$ python -q
>>> import numpy as np
>>> np.set_printoptions(precision=1, suppress=True, linewidth=200, sign=" ")
>>> W0 = np.array([[0, 0, 0, 0, 0, 0],
...     [0, 0, 2, 3, 0, 0],
...     [1, 0, 2, 0, 0, 0],
...     [0, 0, 0, 3, 3, 2],
...     [0, 0, 0, 0, 0, 3],
...     [3, 0, 0, 0, 0, 0],
...     [0, 2, 0, 3, 0, 0],
...     [0, 0, 1, 0, 3, 0]])
>>> Q, r_ = np.linalg.qr(W0)
>>> np.round(Q.T @ Q, 1) + 0
array([[ 1.,  0.,  0.,  0.,  0.,  0.],
       [ 0.,  1.,  0.,  0.,  0.,  0.],
       [ 0.,  0.,  1.,  0.,  0.,  0.],
       [ 0.,  0.,  0.,  1.,  0.,  0.],
       [ 0.,  0.,  0.,  0.,  1.,  0.],
       [ 0.,  0.,  0.,  0.,  0.,  1.]])
>>> round(float(abs(r_[0, 0])), 1), np.round(np.linalg.norm(W0[:, 0]), 1)
(3.2, np.float64(3.2))
>>> r_
array([[-3.2,  0. , -0.6,  0. ,  0. ,  0. ],
       [ 0. , -2. ,  0. , -3. ,  0. ,  0. ],
       [ 0. ,  0. , -2.9, -2. , -1. ,  0. ],
       [ 0. ,  0. ,  0. , -3.7, -1.9, -1.6],
       [ 0. ,  0. ,  0. ,  0. , -3.7, -0.8],
       [ 0. ,  0. ,  0. ,  0. ,  0. ,  3.1]])
>>> Q.round(1) + 0
array([[ 0. ,  0. ,  0. ,  0. ,  0. ,  0. ],
       [ 0. ,  0. , -0.7, -0.4,  0.4, -0.1],
       [-0.3,  0. , -0.6,  0.3,  0. ,  0.2],
       [ 0. ,  0. ,  0. , -0.8, -0.4,  0.1],
       [ 0. ,  0. ,  0. ,  0. ,  0. ,  1. ],
       [-0.9,  0. ,  0.2, -0.1,  0. , -0.1],
       [ 0. , -1. ,  0. ,  0. ,  0. ,  0. ],
       [ 0. ,  0. , -0.3,  0.2, -0.8, -0.1]])
>>> rng = np.random.default_rng(172)
>>> idx = rng.permutation(6)
>>> out = W0[:, idx] * rng.choice([-1, 1], 6)
>>> out
array([[ 0,  0,  0,  0,  0,  0],
       [ 0, -3,  0, -2,  0,  0],
       [ 0,  0,  0, -2,  0, -1],
       [ 0, -3, -2,  0, -3,  0],
       [ 0,  0, -3,  0,  0,  0],
       [ 0,  0,  0,  0,  0, -3],
       [ 2, -3,  0,  0,  0,  0],
       [ 0,  0,  0, -1, -3,  0]])
>>> U, _, Vh = np.linalg.svd(W0.T @ out)
>>> np.round(np.linalg.lstsq(W0, out)[0], 1) + 0
array([[ 0.,  0.,  0.,  0.,  0., -1.],
       [ 1.,  0.,  0.,  0.,  0.,  0.],
       [ 0.,  0.,  0., -1.,  0.,  0.],
       [ 0., -1.,  0.,  0.,  0.,  0.],
       [ 0.,  0.,  0.,  0., -1.,  0.],
       [ 0.,  0., -1.,  0.,  0.,  0.]])
>>> r0 = np.array([2, 2, 3, 3, 2, 3, 2, 0])
>>> v = np.array([0, 3, 0, 0, 5])
>>> A = np.outer(r0, v)
>>> A
array([[  0,   6,   0,   0,  10],
       [  0,   6,   0,   0,  10],
       [  0,   9,   0,   0,  15],
       [  0,   9,   0,   0,  15],
       [  0,   6,   0,   0,  10],
       [  0,   9,   0,   0,  15],
       [  0,   6,   0,   0,  10],
       [  0,   0,   0,   0,   0]])
>>> # row 1 repeats row 0
>>> U, s, Vh = np.linalg.svd(A)
>>> V = Vh[:(s > 1e-8).sum()]
>>> x0 = A[5] + 5 * A[0] + rng.integers(2) * np.eye(5)[4]
>>> x0
array([  0.,  39.,   0.,   0.,  65.])
>>> np.allclose(V.T @ V @ x0, x0)
True
